In [1]: import numpy as np

In [2]: from numpy import linalg as LA

In [3]: np.set_printoptions(precision=2, suppress=True, linewidth=100, legacy="1.25")

In [4]: rd = lambda a: np.round(a, 2) + 0

In [5]: rng = np.random.default_rng(30054)

In [6]: K = np.triu(rng.random((5, 5)) < 0.5, 1).astype(int)

In [7]: K = K + K.T

In [8]: K
Out[8]: 
array([[0, 0, 1, 1, 1],
       [0, 0, 0, 1, 0],
       [1, 0, 0, 0, 1],
       [1, 1, 0, 0, 0],
       [1, 0, 1, 0, 0]])

In [9]: t3 = np.stack([K, 3 * K, K[::-1]])

In [10]: t3.shape
Out[10]: (3, 5, 5)

In [11]: print(np.einsum("bij,cij->bc", t3, t3))
[[10 30  4]
 [30 90 12]
 [ 4 12 10]]

In [12]: rd(LA.det(t3))
Out[12]: array([  -2., -486.,   -2.])

In [13]: rd(LA.norm(t3, axis=(1, 2)))
Out[13]: array([3.16, 9.49, 3.16])

In [14]: print(LA.matrix_rank(t3.reshape(3, -1)))
2

In [15]: np.all(LA.eigvalsh(K) > 0)
Out[15]: False

In [16]: print([round(float(LA.det(K[:i, :i])), 2) + 0 for i in range(1, 6)])
[0.0, 0.0, 0.0, 1.0, -2.0]

In [17]: r0 = np.array([-3, -3])

In [18]: np.correlate(K[3], K[4], "full")
Out[18]: array([0, 0, 1, 1, 1, 1, 0, 0, 0])

In [19]: np.convolve(K[3], r0)
Out[19]: array([-3, -6, -3,  0,  0,  0])

In [20]: print(np.cross(K[3, :3], K[4, :3]))
[ 1 -1 -1]

In [21]: m1 = np.tril(np.array([[4, 6, -8, -3, 2, -9, -6],
    ...:     [-1, -3, 3, 1, 1, -5, -8],
    ...:     [3, 5, -1, -4, 8, 6, 6],
    ...:     [-5, -3, -9, -4, -1, 3, -6],
    ...:     [-5, 0, -2, -3, -7, 6, -5],
    ...:     [-6, 2, 9, 0, -1, 5, -5],
    ...:     [8, 5, -3, -9, -8, 2, -4]]), -1) + np.eye(7, dtype=int)

In [22]: m1
Out[22]: 
array([[ 1,  0,  0,  0,  0,  0,  0],
       [-1,  1,  0,  0,  0,  0,  0],
       [ 3,  5,  1,  0,  0,  0,  0],
       [-5, -3, -9,  1,  0,  0,  0],
       [-5,  0, -2, -3,  1,  0,  0],
       [-6,  2,  9,  0, -1,  1,  0],
       [ 8,  5, -3, -9, -8,  2,  1]])

In [23]: Uu, s, vt = LA.svd(m1)

In [24]: rd(s)
Out[24]: array([16.84, 13.64,  8.39,  4.03,  2.74,  0.11,  0.  ])

In [25]: M2 = Uu[:, :6] @ np.diag(s[:6]) @ vt[:6]

In [26]: rd(np.abs(m1 - M2).max())
Out[26]: 0.0

In [27]: LA.matrix_rank(M2)
Out[27]: 6

In [28]: rd(LA.norm(m1 - M2) / LA.norm(m1))
Out[28]: 0.0

In [29]: rd(M2)
Out[29]: 
array([[ 1.,  0.,  0.,  0.,  0.,  0.,  0.],
       [-1.,  1.,  0.,  0.,  0.,  0.,  0.],
       [ 3.,  5.,  1.,  0.,  0.,  0.,  0.],
       [-5., -3., -9.,  1.,  0.,  0.,  0.],
       [-5.,  0., -2., -3.,  1.,  0.,  0.],
       [-6.,  2.,  9.,  0., -1.,  1.,  0.],
       [ 8.,  5., -3., -9., -8.,  2.,  1.]])

In [30]: LA.matrix_rank(m1, rtol=0.05)
Out[30]: 5

In [31]: feats = np.load("sample10.npy")

In [32]: feats
Out[32]: 
array([[-2, -2,  2,  2, -2,  2,  0, -1],
       [-1, -2, -2,  2,  2, -2,  2,  0],
       [ 0, -1, -2, -2,  2,  2, -2,  2],
       [ 2,  0, -1, -2, -2,  2,  2, -2],
       [-2,  2,  0, -1, -2, -2,  2,  2],
       [ 2, -2,  2,  0, -1, -2, -2,  2],
       [ 2,  2, -2,  2,  0, -1, -2, -2],
       [-2,  2,  2, -2,  2,  0, -1, -2]])

In [33]: print((feats @ feats)[0])
[ 20  -4  -4 -12   0   8 -11   4]

In [34]: rd(np.fft.fft(feats[0]))
Out[34]: 
array([-1.  +0.j  , -4.95-1.29j, -6.  +1.j  ,  4.95+2.71j, -3.  +0.j  ,  4.95-2.71j, -6.  -1.j  ,
       -4.95+1.29j])

In [35]: X = np.maximum(np.array([[-1, -1, -1, -2],
    ...:     [0, -2, 2, 3],
    ...:     [-2, 2, 1, -1],
    ...:     [-2, 1, -2, -2],
    ...:     [0, 3, -3, -2],
    ...:     [0, -2, 0, -3],
    ...:     [3, -2, 2, 0],
    ...:     [0, 3, -3, -3],
    ...:     [2, -3, -1, -3],
    ...:     [-2, 2, -1, 0],
    ...:     [2, 3, -2, -1],
    ...:     [0, -1, 0, -3],
    ...:     [-2, -3, -1, 2],
    ...:     [0, -1, 2, 1],
    ...:     [-1, 1, 3, 0],
    ...:     [-3, -1, 1, -3],
    ...:     [0, 0, 2, 3],
    ...:     [-2, -1, -1, 1],
    ...:     [-2, 3, 1, -1],
    ...:     [3, -1, 1, 3],
    ...:     [-2, -1, -3, -1],
    ...:     [-2, -2, 2, 1],
    ...:     [2, -3, 2, -2],
    ...:     [-2, -2, 0, 3]]) @ np.array([[0, 0, -1, 3, 2, 2, 1],
    ...:     [-1, 0, 3, 2, 3, -2, 2],
    ...:     [2, 0, -2, 3, -3, 3, -1],
    ...:     [1, 1, 0, 1, 2, -1, 2]]) + np.array([1, 2, -2, 0, -2, 0, 1]), 0)

In [36]: X
Out[36]: 
array([[ 0,  0,  0,  0,  0,  0,  0],
       [10,  5,  0,  5,  0,  7,  1],
       [ 0,  1,  4,  0,  0,  0,  0],
       [ 0,  0,  7,  0,  0,  0,  0],
       [ 0,  0, 13,  0, 12,  0,  6],
       [ 0,  0,  0,  0,  0,  7,  0],
       [ 7,  2,  0, 11,  0, 16,  0],
       [ 0,  0, 13,  0, 10,  0,  4],
       [ 0,  0,  0,  0,  0, 10,  0],
       [ 0,  2,  8,  0,  3,  0,  4],
       [ 0,  1,  9,  5, 15,  0,  9],
       [ 0,  0,  0,  0,  0,  5,  0],
       [ 4,  4,  0,  0,  0,  0,  0],
       [ 7,  3,  0,  5,  0,  7,  0],
       [ 6,  2,  0,  8,  0,  5,  0],
       [ 1,  0,  0,  0,  0,  2,  0],
       [ 8,  5,  0,  9,  0,  3,  5],
       [ 1,  3,  0,  0,  0,  0,  0],
       [ 0,  1,  7,  2,  0,  0,  2],
       [ 7,  5,  0, 13,  4,  8,  7],
       [ 0,  1,  3,  0,  0,  0,  0],
       [ 8,  3,  0,  0,  0,  5,  0],
       [ 6,  0,  0,  4,  0, 18,  0],
       [ 6,  5,  0,  0,  0,  0,  1]])

In [37]: Xc = X - X.mean(axis=0)

In [38]: V = LA.svd(Xc)[2][:2]

In [39]: M2 = Xc - Xc @ V.T @ V

In [40]: print(rd(M2.std(axis=0)))
[2.03 1.66 1.6  1.69 1.18 2.56 1.09]

In [41]: rd(LA.norm(M2) / LA.norm(Xc))
Out[41]: 0.47

In [42]: LA.norm(M2, axis=1).round(6).argmax()
Out[42]: 22

In [43]: M2 = X + rng.integers(-2, 3, (24, 2)) @ rng.integers(-2, 3, (2, 7))

In [44]: M2
Out[44]: 
array([[ 0, -1,  0,  1,  1,  1,  0],
       [10,  4, -2,  4, -2,  8,  1],
       [ 0, -3,  0,  0, -2,  4,  0],
       [ 0,  1,  9,  1,  2, -1,  0],
       [ 0,  4, 15, -2, 11, -4,  6],
       [ 0,  2,  2,  0,  1,  5,  0],
       [ 7, -2, -4, 11, -2, 20,  0],
       [ 0,  5, 17, -1, 11, -5,  4],
       [ 0, -4, -2,  2,  1, 14,  0],
       [ 0,  6, 12,  0,  5, -4,  4],
       [ 0,  3, 13,  7, 19, -2,  9],
       [ 0, -1,  0,  1,  1,  6,  0],
       [ 4,  4,  0,  0,  0,  0,  0],
       [ 7,  8,  4,  4,  1,  2,  0],
       [ 6,  2,  0,  8,  0,  5,  0],
       [ 1, -2, -2,  0, -1,  4,  0],
       [ 8,  6,  2, 10,  2,  2,  5],
       [ 1,  6,  2, -1,  0, -3,  0],
       [ 0,  0,  7,  3,  1,  1,  2],
       [ 7,  9,  2, 11,  3,  4,  7],
       [ 0, -1, -1, -2, -4,  2,  0],
       [ 8,  6,  4,  1,  3,  2,  0],
       [ 6, -3, -4,  3, -3, 21,  0],
       [ 6,  1, -4,  0, -2,  4,  1]])

In [45]: rd(LA.svd(M2 - X, compute_uv=False))
Out[45]: array([25.2 , 10.09,  0.  ,  0.  ,  0.  ,  0.  ,  0.  ])

In [46]: np.abs(M2 - X).sum(axis=1)
Out[46]: 
array([ 4,  7, 14,  7, 13,  7, 14, 16, 13, 14, 14,  4,  0, 16,  0,  7,  7,  9,  4, 13, 14, 14, 14,
       14])

In [47]: Q, _ = LA.qr(np.array([[2.3, 0.0, -0.6, 0.4, -0.6, -0.9],
    ...:     [1.2, -0.6, -0.6, 0.3, 0.3, 1.4],
    ...:     [-0.1, -0.7, 2.4, -0.2, 0.0, 0.5],
    ...:     [-0.4, 0.1, -2.3, -0.1, 0.4, -1.3],
    ...:     [1.2, -1.2, 0.0, 1.5, 0.8, 0.5],
    ...:     [-1.6, -1.3, -0.1, -0.5, -0.8, 0.6]]))

In [48]: E = 3 * Q

In [49]: rd(E)
Out[49]: 
array([[-2.09,  0.02,  0.3 , -1.34,  1.35,  0.96],
       [-1.09, -0.89,  0.61, -1.04, -1.63, -1.71],
       [ 0.09, -1.05, -1.92, -0.78, -1.22,  1.45],
       [ 0.36,  0.15,  2.08, -0.15, -1.26,  1.71],
       [-1.09, -1.79,  0.26,  2.1 ,  0.12,  0.34],
       [ 1.45, -1.96,  0.68, -1.05,  1.2 , -0.17]])

In [50]: rd(E[:, 3] @ E[:, 1])
Out[50]: 0.0

In [51]: Q, V = LA.qr(E[:, :5])[0], LA.qr(E[:, 5:])[0]

In [52]: s = LA.svd(Q.T @ V, compute_uv=False)

In [53]: rd(np.degrees(np.arccos(s.clip(0, 1))))
Out[53]: array([90.])

In [54]: rd(s)
Out[54]: array([0.])

In [55]: r0 = np.array([3, 2, 2, 3, 3, 1])

In [56]: M2 = E + np.outer(r0, np.eye(6)[3])

In [57]: print(LA.matrix_rank(LA.inv(M2) - LA.inv(E), tol=1e-8))
1

In [58]: x = np.array([-1, 1, 2, 0, 1, 2])

In [59]: rhs = E @ x

In [60]: c, lr = np.zeros(6), 1 / LA.norm(E, 2) ** 2

In [61]: for i in range(3):
    ...:     c -= lr * E.T @ (E @ c - rhs)
    ...:     if i % 1 == 0: print(i, round(LA.norm(E @ c - rhs), 2))
    ...: 
0 0.0
1 0.0
2 0.0

In [62]: rd(c)
Out[62]: array([-1.,  1.,  2.,  0.,  1.,  2.])

In [63]: rd(LA.cond(E))
Out[63]: 1.0

In [64]: def softmax(z):
    ...:     e = np.exp(z - z.max(axis=-1, keepdims=True))
    ...:     return e / e.sum(axis=-1, keepdims=True)
    ...: 

In [65]: rd(softmax(E).sum(axis=1))
Out[65]: array([1., 1., 1., 1., 1., 1.])

In [66]: rd(softmax(E[0]))
Out[66]: array([0.01, 0.11, 0.15, 0.03, 0.42, 0.28])

In [67]: rd(softmax(E[0] + -3))
Out[67]: array([0.01, 0.11, 0.15, 0.03, 0.42, 0.28])

In [68]: S = E @ E.T / np.sqrt(6)

In [69]: rd(softmax(S))
Out[69]: 
array([[0.89, 0.02, 0.02, 0.02, 0.02, 0.02],
       [0.02, 0.89, 0.02, 0.02, 0.02, 0.02],
       [0.02, 0.02, 0.89, 0.02, 0.02, 0.02],
       [0.02, 0.02, 0.02, 0.89, 0.02, 0.02],
       [0.02, 0.02, 0.02, 0.02, 0.89, 0.02],
       [0.02, 0.02, 0.02, 0.02, 0.02, 0.89]])

In [70]: rd(softmax(S + np.triu(np.full(S.shape, -np.inf), 1)))
Out[70]: 
array([[1.  , 0.  , 0.  , 0.  , 0.  , 0.  ],
       [0.02, 0.98, 0.  , 0.  , 0.  , 0.  ],
       [0.02, 0.02, 0.95, 0.  , 0.  , 0.  ],
       [0.02, 0.02, 0.02, 0.93, 0.  , 0.  ],
       [0.02, 0.02, 0.02, 0.02, 0.91, 0.  ],
       [0.02, 0.02, 0.02, 0.02, 0.02, 0.89]])
